% ipython --no-banner

In [1]: import numpy as np

In [2]: np.set_printoptions(precision=3, suppress=True, linewidth=140)

In [3]: def rd(a):
   ...:     return np.round(a, 3) + 0
   ...: 

In [4]: K = np.array([[6, 0, 12], [0, -8, -24], [0, -1, -3]])

In [5]: vec = np.array([1, -2, 3])

In [6]: h = np.maximum(K @ vec, 0)

In [7]: print(K * (h > 1e-9)[:, None])
[[ 6  0 12]
 [ 0  0  0]
 [ 0  0  0]]

In [8]: print(h)
[42  0  0]

In [9]: print(K.T @ h)
[252   0 504]

In [10]: print(np.linalg.norm(K, axis=1).argmax())
1

In [11]: print(K[0] @ K[1])
-288

In [12]: print(rd(np.linalg.norm(K, 1)), rd(np.linalg.norm(K, np.inf)))
39.0 32.0

In [13]: print(rd(np.linalg.norm(K[0], 1)), rd(np.linalg.norm(K[0], np.inf)))
18.0 12.0

In [14]: print(rd(np.linalg.norm(K, "nuc")))
34.525

In [15]: print(rd(np.linalg.norm(K[0] - K[1])))
37.363

In [16]: print(rd(np.linalg.norm(K) ** 2 / np.linalg.norm(K, 2) ** 2))
1.053

In [17]: m1 = np.load("mat.npy")

In [18]: print(m1)
[[ 1  1  2 -3]
 [ 0  2  1  1]
 [ 0  0 -3 -1]
 [ 0  0  0 -2]]

In [19]: print([int(np.linalg.matrix_rank(np.linalg.matrix_power(m1, p))) for p in range(1, 5)])
[4, 4, 4, 4]

In [20]: print(np.prod(np.diag(m1)), rd(np.linalg.det(m1)))
12 12.0

In [21]: r0 = np.array([2, 0, -1])

In [22]: print(np.cross(m1[1, :3], m1[2, :3]))
[-6  0  0]

In [23]: print(np.poly(m1))
[ 1.  2. -7. -8. 12.]

In [24]: print(np.einsum("ii->", m1))
-2

In [25]: print(rd(np.linalg.det(2 * m1)), rd(np.linalg.det(m1)))
192.0 12.0

In [26]: evals, evecs = np.linalg.eig(m1)

In [27]: print(m1 @ evecs[:, 0] - evals[0] * evecs[:, 0])
[0. 0. 0. 0.]

In [28]: print(np.prod(evals))
12.0

In [29]: print(rd(np.sort(np.linalg.eigvals(m1 @ m1))))
[1. 4. 4. 9.]

In [30]: print(rd(np.sort(np.linalg.eigvals(m1.T))))
[-3. -2.  1.  2.]

In [31]: print(rd(np.sort(np.linalg.eigvals(np.linalg.inv(m1)))))
[-0.5   -0.333  0.5    1.   ]

In [32]: F = np.loadtxt("w.csv", delimiter=",")

In [33]: print(F)
[[ 4.938  3.714  0.24 ]
 [-4.531 -3.597 -0.337]
 [ 1.658  2.275 -1.225]
 [ 3.651  4.954 -1.447]
 [-3.113 -3.721  0.995]
 [ 1.055 -4.104  2.348]
 [ 0.947 -1.844  1.896]
 [-0.962 -2.184  0.715]
 [ 4.723  6.102 -0.963]
 [ 1.936 -2.042  2.389]]

In [34]: d = np.linalg.norm(F[:, None] - F[None], axis=-1)

In [35]: print(np.flatnonzero(d[4] < d.mean() / 2))
[1 4 7]

In [36]: print(rd(d[:5, :5]))
[[ 0.    11.977  3.87   2.458 10.985]
 [11.977  0.     8.577 11.887  1.949]
 [ 3.87   8.577  0.     3.346  7.978]
 [ 2.458 11.887  3.346  0.    11.268]
 [10.985  1.949  7.978 11.268  0.   ]]

In [37]: print(rd(d[4]))
[10.985  1.949  7.978 11.268  0.     4.399  4.563  2.658 12.717  5.5  ]

In [38]: print(np.linalg.matrix_rank(d ** 2))
5

In [39]: print(d.mean(axis=1).argmax())
8

In [40]: M2 = np.c_[F[:, :1] @ np.array([[2]]), np.array([-1, 0, -3, 3, 2, -1, -3, -2, -2, 3])]

In [41]: print(M2)
[[ 9.876 -1.   ]
 [-9.062  0.   ]
 [ 3.316 -3.   ]
 [ 7.302  3.   ]
 [-6.226  2.   ]
 [ 2.11  -1.   ]
 [ 1.894 -3.   ]
 [-1.924 -2.   ]
 [ 9.446 -2.   ]
 [ 3.872  3.   ]]

In [42]: print(np.linalg.matrix_rank(np.c_[F, M2]))
4

In [43]: print(rd(np.linalg.norm(np.linalg.qr(F)[0].T @ M2, axis=0) ** 2 / ((M2 ** 2).sum(axis=0) + 1e-12)))
[1.   0.06]

In [44]: X = np.array([[0.3, 74.0], [-0.3, 0.0], [0.2, -12.0]])

In [45]: left, sv, Vh = np.linalg.svd(X)

In [46]: print(rd(sv))
[74.967  0.388]

In [47]: M2 = left[:, :1] @ np.diag(sv[:1]) @ Vh[:1]

In [48]: print(rd(np.abs(X - M2).max()))
0.3

In [49]: print(rd(np.linalg.norm(X - M2, 2)), rd(sv[1]))
0.388 0.388

In [50]: print(rd(M2))
[[  0.261  74.   ]
 [  0.     -0.001]
 [ -0.042 -11.999]]

In [51]: mat = np.load("a.npy")

In [52]: print(mat)
[[1 1 0 0]
 [1 5 0 0]
 [0 0 1 1]
 [0 0 1 5]]

In [53]: vec = np.ones(4)

In [54]: for _ in range(4):
    ...:     vec = mat @ vec
    ...:     vec /= np.linalg.norm(vec)
    ...:     print(round(vec @ mat @ vec, 3))
    ...: 
5.2
5.235
5.236
5.236

In [55]: print(rd(np.linalg.eigvalsh(mat)[-1]))
5.236

In [56]: rng = np.random.default_rng(3228)

In [57]: lab = rng.permutation(4)

In [58]: M2 = mat[:, lab] * rng.choice([-1, 1], 4)

In [59]: print(M2)
[[ 0  1 -1  0]
 [ 0  5 -1  0]
 [-1  0  0  1]
 [-5  0  0  1]]

In [60]: left, _, Vh = np.linalg.svd(mat.T @ M2)

In [61]: print(rd(np.linalg.lstsq(mat, M2)[0]))
[[ 0.  0. -1.  0.]
 [ 0.  1.  0.  0.]
 [ 0.  0.  0.  1.]
 [-1.  0.  0.  0.]]

In [62]: print(rd(left @ Vh))
[[ 0.  0. -1.  0.]
 [ 0.  1.  0.  0.]
 [ 0.  0.  0.  1.]
 [-1.  0.  0.  0.]]

In [63]: O, evecs = np.linalg.qr(mat[:, :2])[0], np.linalg.qr(mat[:, 2:])[0]

In [64]: sv = np.linalg.svd(O.T @ evecs, compute_uv=False)

In [65]: print((sv > 0.9).sum())
0

In [66]: print(rd(np.degrees(np.arccos(sv.clip(0, 1)))))
[90. 90.]

In [67]: E = np.load("dump.npy")

In [68]: print(E)
[[0.333 0.333 0.167 0.167]
 [0.333 0.333 0.167 0.167]
 [0.    0.25  0.5   0.25 ]
 [0.25  0.    0.    0.75 ]]

In [69]: r = np.linalg.matrix_rank(E)

In [70]: print(r)
3

In [71]: N = np.linalg.svd(E)[2][r:].T

In [72]: print(rd(E @ N))
[[0.]
 [0.]
 [0.]
 [0.]]

In [73]: print(rd(N[:, 0] / N[np.abs(N[:, 0]).round(6).argmax(), 0]))
[-0.818  1.    -0.636  0.273]

In [74]: print([int(np.linalg.matrix_rank(np.delete(E, i, axis=0))) for i in range(4)])
[3, 3, 2, 2]

In [75]: print(N.shape)
(4, 1)

In [76]: print(np.linalg.matrix_rank(E.T @ E), np.linalg.matrix_rank(E @ E.T))
3 3

In [77]: print([round(float(x), 3) for x in np.linalg.svd(E, compute_uv=False)[:3]])
[1.028, 0.587, 0.393]

In [78]: print(rd(np.linalg.norm(E, 2) / np.linalg.norm(E)))
0.824

In [79]: proj = np.triu(np.array([[9, 4, 7, 3], [8, 8, 2, 9], [8, 7, 8, 9], [7, 0, 1, 7]]), 1) + np.eye(4)

In [80]: M2 = proj @ E @ np.linalg.inv(proj)

In [81]: print(rd(np.trace(M2)), np.trace(E))
1.916 1.916

In [82]: print(rd(np.linalg.det(M2)))
0.0

In [83]: print(rd(M2))
[[ 2.415 -6.245 -0.08  54.515]
 [ 2.583 -9.499  2.084 66.403]
 [ 2.25  -8.75   2.25  58.75 ]
 [ 0.25  -1.     0.25   6.75 ]]

In [84]: print(rd(proj @ E - E @ proj))
[[ 2.082  1.75   1.171 -0.831]
 [ 2.25  -0.832 -1.997  1.751]
 [ 2.25   0.    -0.5    0.   ]
 [ 0.    -1.    -1.75  -0.75 ]]

In [85]: arr = np.loadtxt("sample15.csv", delimiter=",")

In [86]: print(arr)
[[ 0.  0. -1.]
 [ 0.  1.  0.]
 [ 1.  0.  0.]]

In [87]: M2 = arr + rng.integers(-2, 3, (3, 1)) @ rng.integers(-2, 3, (1, 3))

In [88]: print(M2)
[[ 1.  2. -1.]
 [-2. -3.  0.]
 [ 2.  2.  0.]]

In [89]: print(np.linalg.matrix_rank(M2 - arr, tol=1e-8))
1

In [90]: print(rd(np.linalg.svd(M2 - arr, compute_uv=False)))
[5.477 0.    0.   ]

In [91]: proj = np.triu(np.array([[-2, 2, 1], [-2, 0, 3], [-1, 0, 2]]), 1) + np.eye(3)

In [92]: M2 = proj @ arr @ np.linalg.inv(proj)

In [93]: print(proj @ arr - arr @ proj)
[[ 1.  2.  0.]
 [ 3.  0. -3.]
 [ 0. -2. -1.]]

In [94]: print(rd(np.poly(M2)))
[ 1. -1.  1. -1.]

In [95]: print(np.linalg.matrix_rank(M2))
3

In [96]: feats = np.load("case8.npy")

In [97]: print(feats)
[[ 1  1 -1]
 [ 1  2  1]
 [-1  1  5]]

In [98]: proj = np.triu(np.array([[-3, -3, -2], [-2, 3, -1], [0, 3, 0]]), 1) + np.eye(3)

In [99]: M2 = proj @ feats @ np.linalg.inv(proj)

In [100]: print(np.trace(M2), np.trace(feats))
8.0 8

In [101]: print(M2)
[[  0.  -7. -21.]
 [  2.   7.   7.]
 [ -1.  -2.   1.]]

In [102]: print(proj @ feats - feats @ proj)
[[ -1.  -5. -10.]
 [  1.   2.  -1.]
 [  0.  -3.  -1.]]

In [103]: print(rd(np.poly(M2)))
[ 1. -8. 14.  0.]

In [104]: print(np.linalg.matrix_rank(M2))
2

In [105]: M2 = np.array([[1, 1], [2, 1], [0, 0]])

In [106]: print(np.einsum("ij->j", feats))
[1 4 5]

In [107]: print(feats @ M2)
[[3 2]
 [5 3]
 [1 0]]
